>>> import numpy as np
>>> from numpy import linalg as LA
>>> np.set_printoptions(precision=2, suppress=True, linewidth=140)
>>> def tidy(a):
...     return np.round(a, 2) + 0
... 
>>> X = np.load("layer5.npy")
>>> X
array([[0, 1, 0, 2, 3, 3, 2],
       [0, 1, 3, 3, 0, 0, 2],
       [3, 3, 2, 3, 1, 3, 0],
       [0, 2, 2, 0, 1, 2, 1]])
>>> tidy(LA.norm(X, 1)), tidy(LA.norm(X, np.inf))
(np.float64(8.0), np.float64(15.0))
>>> print(tidy(LA.norm(X[0] - X[1])))
5.29
>>> tidy(LA.norm(X, axis=1))
array([5.2 , 4.8 , 6.4 , 3.74])
>>> tidy(LA.norm(X) ** 2 / LA.norm(X, 2) ** 2)
np.float64(1.39)
>>> print(LA.norm(X, axis=1).argmax())
2
>>> X[0] @ X[1]
np.int64(11)
>>> tidy(LA.norm(X, 2))
np.float64(8.68)
>>> X.sum(axis=0)
array([3, 7, 7, 8, 5, 8, 5])
>>> X.shape
(4, 7)
>>> np.unravel_index(np.abs(X).argmax(), X.shape)
(np.int64(0), np.int64(4))
>>> np.abs(X).max()
np.int64(3)
>>> X.sum(axis=1)
array([11,  9, 15,  8])
>>> tidy(LA.norm(X))
np.float64(10.25)
>>> tidy(LA.svd(X, compute_uv=False))
array([8.68, 3.73, 3.29, 2.2 ])
>>> X[:, 7]
Traceback (most recent call last):
  File "<python-input-20>", line 1, in <module>
    X[:, 7]
    ~^^^^^^
IndexError: index 7 is out of bounds for axis 1 with size 7
>>> B = np.array([[0, 0, -1],
...     [2, 2, 2],
...     [1, -2, 1],
...     [1, 2, 1],
...     [1, 0, 1],
...     [2, 1, 2],
...     [2, -1, 0]])
>>> np.einsum("ik,kj->ij", X, B)
array([[17,  7, 13],
       [12,  0,  8],
       [18, 11, 15],
       [13,  1, 11]])
>>> np.einsum("ij,ij->i", X, X)
array([27, 23, 41, 14])
>>> B = X / np.sqrt((X ** 2).mean(axis=1, keepdims=True))
>>> tidy(B[2])
array([1.24, 1.24, 0.83, 1.24, 0.41, 1.24, 0.  ])
>>> LA.matrix_rank(B) == LA.matrix_rank(X)
np.True_
>>> m1 = np.vander(np.arange(3) - 1, 3, increasing=True)
>>> m1
array([[ 1, -1,  1],
       [ 1,  0,  0],
       [ 1,  1,  1]])
>>> B = np.array([[-1, 5], [-2, -4], [8, -1]])
>>> np.einsum("ij->j", m1)
array([3, 0, 2])
>>> B @ m1
Traceback (most recent call last):
  File "<python-input-31>", line 1, in <module>
    B @ m1
    ~~^~~~
ValueError: matmul: Input operand 1 has a mismatch in its core dimension 0, with gufunc signature (n?,k),(k,m?)->(n?,m?) (size 3 is different from 2)
>>> print(np.vstack([m1, B.T]).shape)
(5, 3)
>>> np.einsum("ij,ij->i", m1, m1)
array([3, 1, 3])
